% python3 -q
>>> import numpy as np
>>> import numpy.linalg as la
>>> np.set_printoptions(precision=2, suppress=True, linewidth=120)
>>> W0 = np.load("block3.npy")
>>> print(W0)
[[ 9. -2.  0.  4.]
 [-2.  6.  0. -2.]
 [ 0.  0.  5.  0.]
 [ 4. -2.  0.  9.]]
>>> M2 = la.inv(W0)
>>> print(np.round(la.det(W0) * la.det(M2), 2))
1.0
>>> print(la.det(W0) * M2)
[[ 250.   50.    0. -100.]
 [  50.  325.    0.   50.]
 [   0.    0.  350.    0.]
 [-100.   50.    0.  250.]]
>>> print(M2)
[[ 0.14  0.03  0.   -0.06]
 [ 0.03  0.19  0.    0.03]
 [ 0.    0.    0.2   0.  ]
 [-0.06  0.03  0.    0.14]]
>>> print(la.inv(M2))
[[ 9. -2.  0.  4.]
 [-2.  6.  0. -2.]
 [ 0.  0.  5.  0.]
 [ 4. -2.  0.  9.]]
>>> print(round(float(la.cond(W0)), 2))
2.8
>>> vals, V = la.eigvalsh(W0)
Traceback (most recent call last):
  File "<python-input-11>", line 1, in <module>
    vals, V = la.eigvalsh(W0)
    ^^^^^^^
ValueError: too many values to unpack (expected 2)
>>> vals, V = la.eigh(W0)
>>> print(la.svd(W0, compute_uv=False))
[14.  5.  5.  5.]
>>> print(np.abs(V[:, -1]))
[0.67 0.33 0.   0.67]
>>> print(vals)
[ 5.  5.  5. 14.]
>>> L = la.cholesky(W0)
>>> print(np.diag(L) ** 2)
[9.   5.56 5.   7.  ]
>>> print(W0 / np.sqrt(np.outer(np.diag(W0), np.diag(W0))))
[[ 1.   -0.27  0.    0.44]
 [-0.27  1.    0.   -0.27]
 [ 0.    0.    1.    0.  ]
 [ 0.44 -0.27  0.    1.  ]]
>>> print(round(np.prod(np.diag(L)) ** 2, 2), round(la.det(W0), 2))
1750.0 1750.0
>>> print(L)
[[ 3.    0.    0.    0.  ]
 [-0.67  2.36  0.    0.  ]
 [ 0.    0.    2.24  0.  ]
 [ 1.33 -0.47  0.    2.65]]
>>> print(L @ L.T)
[[ 9. -2.  0.  4.]
 [-2.  6.  0. -2.]
 [ 0.  0.  5.  0.]
 [ 4. -2.  0.  9.]]
>>> Q, _ = la.qr(np.array([[0.0], [-1.0]]))
>>> mat = Q @ Q.T
>>> print(mat)
[[0. 0.]
 [0. 1.]]
>>> print(np.flatnonzero(la.matrix_power((mat != 0) + (mat.T != 0) + np.eye(2), 2)[0]))
[0]
>>> print(mat @ mat)
[[0. 0.]
 [0. 1.]]
>>> vals, V = la.eigh(mat)
>>> x = np.array([-1, 0])
>>> print((np.sign(V[:, -1].round(6)) == np.sign(V[0, -1].round(6))).astype(int))
[1 0]
>>> print(V * np.abs(vals) @ V.T)
[[0. 0.]
 [0. 1.]]
>>> print(V * np.maximum(vals, 0) @ V.T)
[[0. 0.]
 [0. 1.]]
